$ python3 -q
>>> import numpy as np
>>> np.set_printoptions(precision=3, suppress=True, linewidth=140, floatmode="fixed")
>>> F = np.load("w.npy")
>>> F
array([[3.000, 0.000, 0.000, 0.000, 0.000],
       [0.000, 7.000, 2.000, 4.000, 0.000],
       [0.000, 2.000, 4.000, 2.000, 0.000],
       [0.000, 4.000, 2.000, 7.000, 0.000],
       [0.000, 0.000, 0.000, 0.000, 3.000]])
>>> x = np.array([4, -4, -6, 6, 1])
>>> target = F @ x
>>> print(target)
[ 12.000 -16.000 -20.000  14.000   3.000]
>>> np.linalg.solve(F, F[:, 2])
array([0.000, 0.000, 1.000, 0.000, 0.000])
>>> np.linalg.solve(F, -2 * target)
array([ -8.000,   8.000,  12.000, -12.000,  -2.000])
>>> np.linalg.solve(F.T, F[2])
array([0.000, 0.000, 1.000, 0.000, 0.000])
>>> print(np.linalg.solve(F, target))
[ 4.000 -4.000 -6.000  6.000  1.000]
>>> q, Rm = np.linalg.qr(F)
>>> abs(Rm[0, 0]), round(np.linalg.norm(F[:, 0]), 3)
(np.float64(3.0), np.float64(3.0))
>>> Rm
array([[ 3.000,  0.000,  0.000,  0.000,  0.000],
       [ 0.000, -8.307, -3.612, -7.223,  0.000],
       [ 0.000,  0.000, -3.310, -1.182,  0.000],
       [ 0.000,  0.000,  0.000,  3.928,  0.000],
       [ 0.000,  0.000,  0.000,  0.000,  3.000]])
>>> E = np.load("block18.npy")
>>> E
array([[-1,  0,  0, -2,  1, -2, -2,  0,  0,  0],
       [ 1,  0,  0, -2, -2,  1,  2,  0,  0,  0],
       [ 0,  0,  2,  0,  0,  0,  0, -2,  0,  1],
       [ 0,  0,  0, -1,  0, -1,  1,  0,  0,  0],
       [ 2, -2,  0, -2,  0,  2,  0,  0,  0,  0],
       [-2, -1,  0,  1,  1,  1, -2,  0,  0,  0],
       [-1, -2,  0,  2, -2,  0,  1,  0,  0,  0],
       [ 0,  0, -1,  0,  0,  0,  0,  0,  2, -2],
       [ 0,  0, -1,  0,  0,  0,  0,  2, -1, -1],
       [ 0,  0,  2,  0,  0,  0,  0, -2, -2, -2]])
>>> np.sort(np.linalg.eigvals(F).real)
array([ 3.000,  3.000,  3.000,  3.000, 12.000])
>>> np.flatnonzero(np.linalg.matrix_power((F != 0) + (F.T != 0) + np.eye(5), 5)[4])
array([4])
>>> F @ F
array([[ 9.000,  0.000,  0.000,  0.000,  0.000],
       [ 0.000, 69.000, 30.000, 60.000,  0.000],
       [ 0.000, 30.000, 24.000, 30.000,  0.000],
       [ 0.000, 60.000, 30.000, 69.000,  0.000],
       [ 0.000,  0.000,  0.000,  0.000,  9.000]])
>>> arr = np.load("data.npy")
>>> arr
array([[1.050, 3.000, 0.000, 8.000],
       [1.000, 0.050, 5.000, 5.000],
       [0.000, 5.000, 9.050, 5.000],
       [1.000, 3.000, 0.000, 8.050]])
>>> np.argsort(-np.linalg.norm(arr, axis=0).round(6), kind="stable")[:3]
array([3, 2, 1])
>>> np.abs(np.linalg.svd(arr)[2][-1])
array([0.961, 0.193, 0.001, 0.195])
>>> np.linalg.matrix_rank(arr, rtol=0.1)
np.int64(3)
>>> np.round(np.linalg.norm(arr, 2) / np.linalg.norm(arr), 3)
np.float64(0.883)
>>> [round(float(x), 3) for x in np.linalg.svd(arr, compute_uv=False)[:3]]
[16.078, 8.044, 2.931]
>>> np.linalg.cond(arr) > 100
np.True_
>>> x = np.array([2, 3, -1, -2])
>>> target = arr @ x
>>> target
array([ -4.900, -12.850,  -4.050,  -5.100])
>>> np.round(np.linalg.solve(arr, arr[:, 2]), 3) + 0
array([0.000, 0.000, 1.000, 0.000])
>>> np.linalg.solve(arr.T, arr[3])
array([0.000, 0.000, 0.000, 1.000])
>>> np.linalg.solve(arr, target)
array([ 2.000,  3.000, -1.000, -2.000])
>>> rng = np.random.default_rng(850)
>>> labels = rng.permutation(4)
>>> labels
array([3, 1, 0, 2])
>>> other = arr[labels][:, labels]
>>> np.sort(np.abs(np.linalg.eigvals(other)))
array([ 0.050,  3.002,  7.652, 13.500])
>>> print(np.round(np.trace(other), 3))
18.2
>>> q, Rm = np.linalg.qr(arr)
>>> np.round(abs(Rm[0, 0]), 3), round(np.linalg.norm(arr[:, 0]), 3)
(np.float64(1.761), np.float64(1.761))
>>> np.trace(q @ q.T)
np.float64(4.0)
>>> m1 = np.load("mat.npy")
>>> m1
array([[-2, -2,  0,  0,  0,  0,  0,  0, -2, -1],
       [ 0,  0,  0,  0,  2,  0,  2,  1, -2,  0],
       [ 0,  0,  1,  0,  0,  0,  0,  0,  0,  0],
       [-1,  0,  0, -1,  0,  0,  0,  0,  1,  0],
       [ 0,  0, -1,  0, -1,  1,  0,  0,  2, -1]])
>>> def softmax(z):
...     e = np.exp(z - z.max(axis=-1, keepdims=True))
...     return e / e.sum(axis=-1, keepdims=True)
... 
>>> print(softmax(m1).sum(axis=1))
[1.000 1.000 1.000 1.000 1.000]
>>> np.round(softmax(10 * m1[0]), 3) + 0
array([0.000, 0.000, 0.167, 0.167, 0.167, 0.167, 0.167, 0.167, 0.000, 0.000])
>>> S = m1 @ m1.T / np.sqrt(10)
>>> softmax(S)[0] @ m1
array([-1.838, -1.823,  0.009, -0.015,  0.100,  0.006,  0.106,  0.053, -1.902, -0.917])
>>> softmax(S + np.triu(np.full(S.shape, -np.inf), 1))
array([[1.000, 0.000, 0.000, 0.000, 0.000],
       [0.055, 0.945, 0.000, 0.000, 0.000],
       [0.297, 0.297, 0.407, 0.000, 0.000],
       [0.196, 0.104, 0.196, 0.505, 0.000],
       [0.025, 0.010, 0.046, 0.120, 0.799]])
>>> u = np.array([2, 4])
>>> np.correlate(m1[1], m1[3], "full")
array([ 0,  0,  0,  0,  0,  2,  0,  2,  1, -2, -2,  0, -2, -3,  2, -2, -1,  2,  0])
>>> np.polyval(u, m1[1])
array([4, 4, 4, 4, 8, 4, 8, 6, 0, 4])
>>> np.cross(m1[1, :3], m1[3, :3])
array([0, 0, 0])
>>> np.convolve(m1[1], u)
array([ 0,  0,  0,  0,  4,  8,  4, 10,  0, -8,  0])
>>> u, g = m1[2], m1[3]
>>> u @ g
np.int64(0)
>>> pr = (u @ g) / (u @ u) * u
>>> pr
array([0.000, 0.000, 0.000, 0.000, 0.000, 0.000, 0.000, 0.000, 0.000, 0.000])
>>> g - pr
array([-1.000,  0.000,  0.000, -1.000,  0.000,  0.000,  0.000,  0.000,  1.000,  0.000])
>>> np.linalg.matrix_rank(np.outer(u, g))
np.int64(1)
>>> K = np.array([[0, 0, 3, 0, 0],
...     [0, 0, 0, 0, 1],
...     [0, 0, 0, 0, 0],
...     [0, 0, 0, 1, 0],
...     [0, 0, 0, 0, 0]])
>>> labels = rng.permutation(5)
>>> labels
array([1, 3, 4, 0, 2])
>>> other = K[labels][:, labels]
>>> print(other)
[[0 0 1 0 0]
 [0 1 0 0 0]
 [0 0 0 0 0]
 [0 0 0 0 3]
 [0 0 0 0 0]]
>>> np.allclose(other, K)
False
>>> round(np.linalg.det(other), 3), round(np.linalg.det(K[labels]), 3)
(np.float64(0.0), np.float64(0.0))
>>> t = np.radians(90)
>>> Rm = np.eye(10)
>>> Rm[0, 0] = Rm[1, 1] = np.cos(t)
>>> Rm[0, 1], Rm[1, 0] = -np.sin(t), np.sin(t)
>>> Rm.round(3) + 0
array([[ 0.000, -1.000,  0.000,  0.000,  0.000,  0.000,  0.000,  0.000,  0.000,  0.000],
       [ 1.000,  0.000,  0.000,  0.000,  0.000,  0.000,  0.000,  0.000,  0.000,  0.000],
       [ 0.000,  0.000,  1.000,  0.000,  0.000,  0.000,  0.000,  0.000,  0.000,  0.000],
       [ 0.000,  0.000,  0.000,  1.000,  0.000,  0.000,  0.000,  0.000,  0.000,  0.000],
       [ 0.000,  0.000,  0.000,  0.000,  1.000,  0.000,  0.000,  0.000,  0.000,  0.000],
       [ 0.000,  0.000,  0.000,  0.000,  0.000,  1.000,  0.000,  0.000,  0.000,  0.000],
       [ 0.000,  0.000,  0.000,  0.000,  0.000,  0.000,  1.000,  0.000,  0.000,  0.000],
       [ 0.000,  0.000,  0.000,  0.000,  0.000,  0.000,  0.000,  1.000,  0.000,  0.000],
       [ 0.000,  0.000,  0.000,  0.000,  0.000,  0.000,  0.000,  0.000,  1.000,  0.000],
       [ 0.000,  0.000,  0.000,  0.000,  0.000,  0.000,  0.000,  0.000,  0.000,  1.000]])
>>> other = E @ Rm.T
>>> print(np.linalg.svd(E, compute_uv=False), np.linalg.svd(other, compute_uv=False))
[5.464 4.774 4.569 3.626 3.229 2.770 2.559 1.417 0.756 0.328] [5.464 4.774 4.569 3.626 3.229 2.770 2.559 1.417 0.756 0.328]
>>> other.round(3) + 0
array([[ 0.000, -1.000,  0.000, -2.000,  1.000, -2.000, -2.000,  0.000,  0.000,  0.000],
       [ 0.000,  1.000,  0.000, -2.000, -2.000,  1.000,  2.000,  0.000,  0.000,  0.000],
       [ 0.000,  0.000,  2.000,  0.000,  0.000,  0.000,  0.000, -2.000,  0.000,  1.000],
       [ 0.000,  0.000,  0.000, -1.000,  0.000, -1.000,  1.000,  0.000,  0.000,  0.000],
       [ 2.000,  2.000,  0.000, -2.000,  0.000,  2.000,  0.000,  0.000,  0.000,  0.000],
       [ 1.000, -2.000,  0.000,  1.000,  1.000,  1.000, -2.000,  0.000,  0.000,  0.000],
       [ 2.000, -1.000,  0.000,  2.000, -2.000,  0.000,  1.000,  0.000,  0.000,  0.000],
       [ 0.000,  0.000, -1.000,  0.000,  0.000,  0.000,  0.000,  0.000,  2.000, -2.000],
       [ 0.000,  0.000, -1.000,  0.000,  0.000,  0.000,  0.000,  2.000, -1.000, -1.000],
       [ 0.000,  0.000,  2.000,  0.000,  0.000,  0.000,  0.000, -2.000, -2.000, -2.000]])
>>> print(np.round(np.linalg.det(Rm), 3), np.trace(Rm))
1.0 8.0
>>> np.unique(K.round(6), axis=0).shape
(4, 5)
>>> P = np.triu(np.array([[-4, -1, -2, -5, 6],
...     [-6, -3, -9, -9, -6],
...     [6, -3, 0, 6, 3],
...     [-2, 7, -6, -1, 4],
...     [6, 9, -9, -5, -5]]), 1) + np.eye(5)
>>> other = P @ K @ np.linalg.inv(P)
>>> print(np.trace(other), np.trace(K))
1.0 1
>>> np.round(np.linalg.det(other), 3)
np.float64(0.0)
>>> P @ K - K @ P
array([[  0.000,   0.000,   0.000, -23.000, -10.000],
       [  0.000,   0.000,   0.000,  -9.000,   0.000],
       [  0.000,   0.000,   0.000,   6.000,   0.000],
       [  0.000,   0.000,   0.000,   0.000,  -4.000],
       [  0.000,   0.000,   0.000,   0.000,   0.000]])
>>> other
array([[  0.000,   0.000,   3.000, -23.000,  82.000],
       [  0.000,   0.000,   0.000,  -9.000,  37.000],
       [  0.000,   0.000,   0.000,   6.000, -24.000],
       [  0.000,   0.000,   0.000,   1.000,  -4.000],
       [  0.000,   0.000,   0.000,   0.000,   0.000]])
>>> U, sv, Vh = np.linalg.svd(other, full_matrices=False)
>>> U.shape, sv.shape, Vh.shape
((5, 5), (5,), (5, 5))
>>> sv.round(3) + 0
array([96.629,  1.940,  0.097,  0.000,  0.000])
>>> print((sv > 1e-8).sum())
3
>>> np.round(U.T @ other @ Vh.T, 3) + 0
array([[96.629,  0.000,  0.000,  0.000,  0.000],
       [ 0.000,  1.940,  0.000,  0.000,  0.000],
       [ 0.000,  0.000,  0.097,  0.000,  0.000],
       [ 0.000,  0.000,  0.000,  0.000,  0.000],
       [ 0.000,  0.000,  0.000,  0.000,  0.000]])
>>> print(np.abs(Vh[0]))
[0.000 0.000 0.027 0.263 0.964]
>>> print(np.round(sv / sv[0], 3) + 0)
[1.000 0.020 0.001 0.000 0.000]
>>> X = np.load("layer19.npy")
>>> X
array([[ 0.000, -0.141,  0.145, -0.592, -0.408,  0.580,  0.326],
       [-0.359,  0.319, -0.557,  0.453, -0.243,  0.391,  0.208],
       [ 0.159,  0.285,  0.029, -0.033, -0.669, -0.070, -0.662],
       [ 0.757,  0.441, -0.314, -0.146,  0.270,  0.184,  0.074],
       [ 0.239,  0.006,  0.622,  0.573,  0.038,  0.474, -0.030],
       [ 0.239, -0.743, -0.427,  0.128,  0.028,  0.270, -0.344],
       [-0.398,  0.224,  0.032, -0.278,  0.502,  0.417, -0.536]])
>>> x = np.array([9, 5, 8, -1, 7, 9, 5])
>>> round(float(np.linalg.det(X)), 3)
-1.0
>>> np.abs(np.linalg.eigvals(X))
array([1.000, 1.000, 1.000, 1.000, 1.000, 1.000, 1.000])
>>> X.T @ (X @ x)
array([ 9.000,  5.000,  8.000, -1.000,  7.000,  9.000,  5.000])
>>> blk = np.stack([X, 4 * X, X[::-1]])
>>> np.linalg.matrix_rank(blk.reshape(3, -1))
np.int64(2)
>>> print(blk.shape)
(3, 7, 7)
>>> np.linalg.norm(blk, axis=(1, 2))
array([ 2.646, 10.583,  2.646])
>>> q, V = np.linalg.qr(X[:, :1])[0], np.linalg.qr(X[:, 1:])[0]
>>> sv = np.linalg.svd(q.T @ V, compute_uv=False)
>>> print(np.degrees(np.arccos(sv.clip(0, 1))))
[90.000]
>>> sv.round(3) + 0
array([0.000])
